>>> import numpy as np
>>> np.set_printoptions(suppress=True, linewidth=120)
>>> A = np.load("x.npy")
>>> A
array([[ 0.6  ,  1.993,  1.   ],
       [ 0.1  ,  3.389,  1.7  ],
       [ 0.4  ,  3.796,  1.9  ],
       [-1.6  ,  1.2  ,  0.6  ],
       [-0.7  , -2.614, -1.3  ],
       [-1.5  , -2.019, -1.   ],
       [ 0.   , -1.198, -0.6  ],
       [-0.5  , -1.76 , -0.9  ],
       [-0.9  ,  1.216,  0.6  ],
       [-0.2  ,  1.594,  0.8  ],
       [ 0.3  , -1.987, -1.   ],
       [ 0.4  ,  1.61 ,  0.8  ],
       [ 0.9  ,  0.027,  0.   ],
       [ 0.7  , -2.193, -1.1  ],
       [-1.1  , -2.995, -1.5  ],
       [ 1.8  , -0.791, -0.4  ],
       [ 1.7  ,  1.817,  0.9  ],
       [-1.   ,  1.607,  0.8  ],
       [-0.3  , -0.608, -0.3  ],
       [ 0.3  ,  2.422,  1.2  ],
       [-0.6  , -2.003, -1.   ]])
>>> P = A @ np.linalg.solve(A.T @ A, A.T)
>>> np.allclose(P @ P, P)
True
>>> round(np.trace(P), 3)
np.float64(3.0)
>>> C2 = A.T @ A
>>> np.round(np.linalg.svd(A, compute_uv=False) ** 2, 3)
array([110.996,  16.17 ,   0.001])
>>> np.round(np.trace(C2), 3), round((A ** 2).sum(), 3)
(np.float64(127.166), np.float64(127.166))
>>> np.round(np.linalg.eigvalsh(C2)[::-1], 3)
array([110.996,  16.17 ,   0.001])
>>> (A @ A.T).shape
(21, 21)
>>> np.round(np.diag(C2), 3)
array([17.36 , 87.846, 21.96 ])
>>> C2.round(3)
array([[17.36 ,  9.459,  4.69 ],
       [ 9.459, 87.846, 43.92 ],
       [ 4.69 , 43.92 , 21.96 ]])
>>> Xc = (A - A.mean(axis=0)) / A.std(axis=0)
>>> np.argwhere(np.abs(Xc) > 2)
array([[15,  0]])
>>> b = np.linalg.lstsq(np.delete(Xc, 1, axis=1), Xc[:, 1])[0]
>>> b.round(3)
array([0.002, 0.999])
>>> round(float(A[9] @ A[6]), 3)
-2.39
>>> np.round(np.linalg.norm(A, "nuc"), 3)
np.float64(14.586)
>>> round(np.linalg.norm(A) ** 2 / np.linalg.norm(A, 2) ** 2, 3)
np.float64(1.146)
>>> np.round(np.linalg.norm(A, 1), 3), np.round(np.linalg.norm(A, np.inf), 3)
(np.float64(38.839), np.float64(6.096))
>>> round(np.linalg.norm(A[9], 1), 3), np.round(np.linalg.norm(A[9], np.inf), 3)
(np.float64(2.594), np.float64(1.594))
>>> rng = np.random.default_rng(453846)
>>> out = A + rng.integers(-2, 3, (21, 2)) @ rng.integers(-2, 3, (2, 3))
>>> out.round(3)
array([[ 1.6  ,  1.993,  0.   ],
       [-2.9  , -0.611,  4.7  ],
       [ 0.4  ,  1.796,  1.9  ],
       [-6.6  , -4.8  ,  5.6  ],
       [-0.7  , -0.614, -1.3  ],
       [ 4.5  ,  5.981, -7.   ],
       [ 2.   ,  2.802, -2.6  ],
       [-4.5  , -7.76 ,  3.1  ],
       [ 2.1  ,  3.216, -2.4  ],
       [ 3.8  ,  5.594, -3.2  ],
       [-2.7  , -5.987,  2.   ],
       [-4.6  , -4.39 ,  5.8  ],
       [-2.1  , -1.973,  3.   ],
       [ 4.7  ,  1.807, -5.1  ],
       [ 2.9  ,  3.005, -5.5  ],
       [-0.2  , -2.791,  1.6  ],
       [-1.3  , -2.183,  3.9  ],
       [ 1.   ,  1.607, -1.2  ],
       [ 1.7  , -0.608, -2.3  ],
       [-1.7  , -1.578,  3.2  ],
       [ 1.4  , -2.003, -3.   ]])
>>> np.linalg.matrix_rank(out - A, tol=1e-8)
np.int64(2)
>>> np.abs(out - A).sum(axis=1)
array([ 2., 10.,  2., 16.,  2., 20.,  8., 14.,  8., 12., 10., 16.,  8., 12., 14.,  6., 10.,  4.,  4.,  8.,  4.])
>>> np.round(np.linalg.svd(out - A, compute_uv=False), 3) + 0
array([27.486,  4.952,  0.   ])
>>> K = np.load("out19.npy")
>>> K
array([[1, 1, 0, 1],
       [1, 1, 1, 0],
       [0, 1, 1, 1],
       [1, 0, 1, 1]])
>>> lab = rng.permutation(4)
>>> lab
array([2, 0, 1, 3])
>>> out = K[lab][:, lab]
>>> out
array([[1, 0, 1, 1],
       [0, 1, 1, 1],
       [1, 1, 1, 0],
       [1, 1, 0, 1]])
>>> np.round(np.sort(np.abs(np.linalg.eigvals(out))), 3)
array([1., 1., 1., 3.])
>>> np.trace(out)
np.int64(4)
>>> mat = np.array([[-3, 2, 1, -6, 4, 2],
...     [0, 1, 3, 0, 2, 6],
...     [1, 0, 0, 2, 0, 0],
...     [-6, 4, 2, -6, 4, 2],
...     [0, 2, 6, 0, 2, 6],
...     [2, 0, 0, 2, 0, 0]])
>>> mat.reshape(-1, 2)
array([[-3,  2],
       [ 1, -6],
       [ 4,  2],
       [ 0,  1],
       [ 3,  0],
       [ 2,  6],
       [ 1,  0],
       [ 0,  2],
       [ 0,  0],
       [-6,  4],
       [ 2, -6],
       [ 4,  2],
       [ 0,  2],
       [ 6,  0],
       [ 2,  6],
       [ 2,  0],
       [ 0,  2],
       [ 0,  0]])
>>> mat.reshape(2, -1)
array([[-3,  2,  1, -6,  4,  2,  0,  1,  3,  0,  2,  6,  1,  0,  0,  2,  0,  0],
       [-6,  4,  2, -6,  4,  2,  0,  2,  6,  0,  2,  6,  2,  0,  0,  2,  0,  0]])
>>> blk = mat.reshape(6, 2, -1)
>>> blk.transpose(1, 0, 2)
array([[[-3,  2,  1],
        [ 0,  1,  3],
        [ 1,  0,  0],
        [-6,  4,  2],
        [ 0,  2,  6],
        [ 2,  0,  0]],

       [[-6,  4,  2],
        [ 0,  2,  6],
        [ 2,  0,  0],
        [-6,  4,  2],
        [ 0,  2,  6],
        [ 2,  0,  0]]])
>>> np.swapaxes(blk, 1, 2)[3]
array([[-6, -6],
       [ 4,  4],
       [ 2,  2]])
>>> blk[:, 0]
array([[-3,  2,  1],
       [ 0,  1,  3],
       [ 1,  0,  0],
       [-6,  4,  2],
       [ 0,  2,  6],
       [ 2,  0,  0]])
>>> J = np.array([[-12.0, 6.0], [-12.0, 6.0]])
>>> lab = rng.permutation(2)
>>> lab
array([1, 0])
>>> out = J[lab][:, lab]
>>> np.diag(out)
array([  6., -12.])
>>> lab = rng.permutation(6)
>>> out = mat[:, lab] * rng.choice([-1, 1], 6)
>>> out
array([[ 3,  2,  2, -6, -1,  4],
       [ 0,  1,  6,  0, -3,  2],
       [-1,  0,  0,  2,  0,  0],
       [ 6,  4,  2, -6, -2,  4],
       [ 0,  2,  6,  0, -6,  2],
       [-2,  0,  0,  2,  0,  0]])
>>> U, _, Vh = np.linalg.svd(mat.T @ out)
>>> np.round(np.linalg.lstsq(mat, out)[0], 3) + 0
array([[-1.,  0.,  0.,  0.,  0.,  0.],
       [ 0.,  1.,  0.,  0.,  0.,  0.],
       [ 0.,  0.,  0.,  0., -1.,  0.],
       [ 0.,  0.,  0.,  1.,  0.,  0.],
       [ 0.,  0.,  0.,  0.,  0.,  1.],
       [ 0.,  0.,  1.,  0.,  0.,  0.]])
>>> lab
array([0, 1, 5, 3, 2, 4])
>>> np.abs(np.diag(np.linalg.qr(J)[1])) > 1e-9
array([ True, False])
>>> np.linalg.lstsq(J[:-1].T, J[-1])[2]
np.int32(1)
>>> np.unique(J.round(6), axis=0).shape
(1, 2)
>>> arr = np.load("dump.npy")
>>> arr
array([[3., 1., 1., 1.],
       [1., 3., 1., 1.],
       [1., 1., 3., 1.],
       [1., 1., 1., 3.]])
>>> np.sort(np.abs(np.fft.fft(arr[0]))), np.round(np.sort(np.linalg.svd(arr, compute_uv=False)), 3)
(array([2., 2., 2., 6.]), array([2., 2., 2., 6.]))
>>> np.fft.fft(arr[0])
array([6.+0.j, 2.+0.j, 2.+0.j, 2.+0.j])
>>> f = np.array([1, 2, 2, 2])
>>> E = -3 * np.eye(4) + np.outer(f, f)
>>> E
array([[-2.,  2.,  2.,  2.],
       [ 2.,  1.,  4.,  4.],
       [ 2.,  4.,  1.,  4.],
       [ 2.,  4.,  4.,  1.]])
>>> round(float(np.linalg.norm(K, 2)), 3)
3.0
>>> np.round(np.linalg.norm(K, axis=0), 3)
array([1.732, 1.732, 1.732, 1.732])
>>> round(np.linalg.norm(K[0], 1), 3), round(np.linalg.norm(K[0], np.inf), 3)
(np.float64(3.0), np.float64(1.0))
>>> K[0] @ K[2]
np.int64(2)
>>> round(float(np.linalg.norm(K, "nuc")), 3)
6.0
>>> x0 = np.array([2, 3, 3, 3])
>>> target = E @ x0
>>> b, lr = np.zeros(4), 1 / np.linalg.norm(E, 2) ** 2
>>> for i in range(30):
...     b -= lr * E.T @ (E @ b - target)
...     if i % 10 == 0: print(i, round(np.linalg.norm(E @ b - target), 3))
... 
0 1.311
10 0.511
20 0.199
>>> b.round(3)
array([1.973, 3.005, 3.005, 3.005])
>>> evals, V = np.linalg.eigh(E)
>>> np.round(V.T @ E @ V, 3) + 0
array([[-3.,  0.,  0.,  0.],
       [ 0., -3.,  0.,  0.],
       [ 0.,  0., -3.,  0.],
       [ 0.,  0.,  0., 10.]])
>>> np.round(np.linalg.svd(E, compute_uv=False), 3)
array([10.,  3.,  3.,  3.])
>>> np.round(V @ np.diag(evals) @ V.T, 3)
array([[-2.,  2.,  2.,  2.],
       [ 2.,  1.,  4.,  4.],
       [ 2.,  4.,  1.,  4.],
       [ 2.,  4.,  4.,  1.]])
>>> round(float(np.linalg.eigvalsh(E).min()), 3)
-3.0
>>> np.all(np.linalg.eigvalsh(E) > 0)
np.False_
>>> W0 = np.loadtxt("mat.csv", delimiter=",")
>>> W0
array([[13.152,  4.072,  0.996],
       [-2.99 ,  1.047,  1.994],
       [16.292,  0.267, -1.421],
       [-4.661,  4.682, -1.389],
       [17.013,  8.718, -1.189],
       [-4.532, -1.333,  3.547],
       [-4.89 ,  2.217, -0.572],
       [-1.305,  0.855,  1.884],
       [-0.613, -0.568,  0.662],
       [12.949,  9.213,  0.794],
       [ 1.84 , -4.19 ,  4.446],
       [ 1.079,  2.847,  2.625],
       [15.409, -4.189,  5.516]])
>>> out = np.array([[2, 3], [2, 0], [1, 1]])
>>> np.linalg.matrix_rank(np.vstack([W0, out.T]))
np.int64(3)
>>> feats = np.array([[-2.98, -2.0, -9.0, -9.0],
...     [-4.0, 9.02, 9.0, -1.0],
...     [6.0, 1.0, 7.02, 1.0],
...     [-3.0, -2.0, -9.0, -8.98]])
>>> feats
array([[-2.98, -2.  , -9.  , -9.  ],
       [-4.  ,  9.02,  9.  , -1.  ],
       [ 6.  ,  1.  ,  7.02,  1.  ],
       [-3.  , -2.  , -9.  , -8.98]])
>>> U, s, Vh = np.linalg.svd(feats, full_matrices=False)
>>> np.allclose(U * s @ Vh, feats)
True
>>> np.abs(U[:, 0]).round(6).argmax()
np.int64(0)
>>> U.shape, s.shape, Vh.shape
((4, 4), (4,), (4, 4))
>>> (s > 1e-8).sum()
np.int64(4)
>>> np.round(np.abs(Vh[0]), 3)
array([0.192, 0.297, 0.789, 0.502])
>>> np.round(np.linalg.det(2 * feats), 3), round(float(np.linalg.det(feats)), 3)
(np.float64(-74.783), -4.674)
>>> round(np.einsum("ij,ji->", feats, feats), 3)
np.float64(186.162)
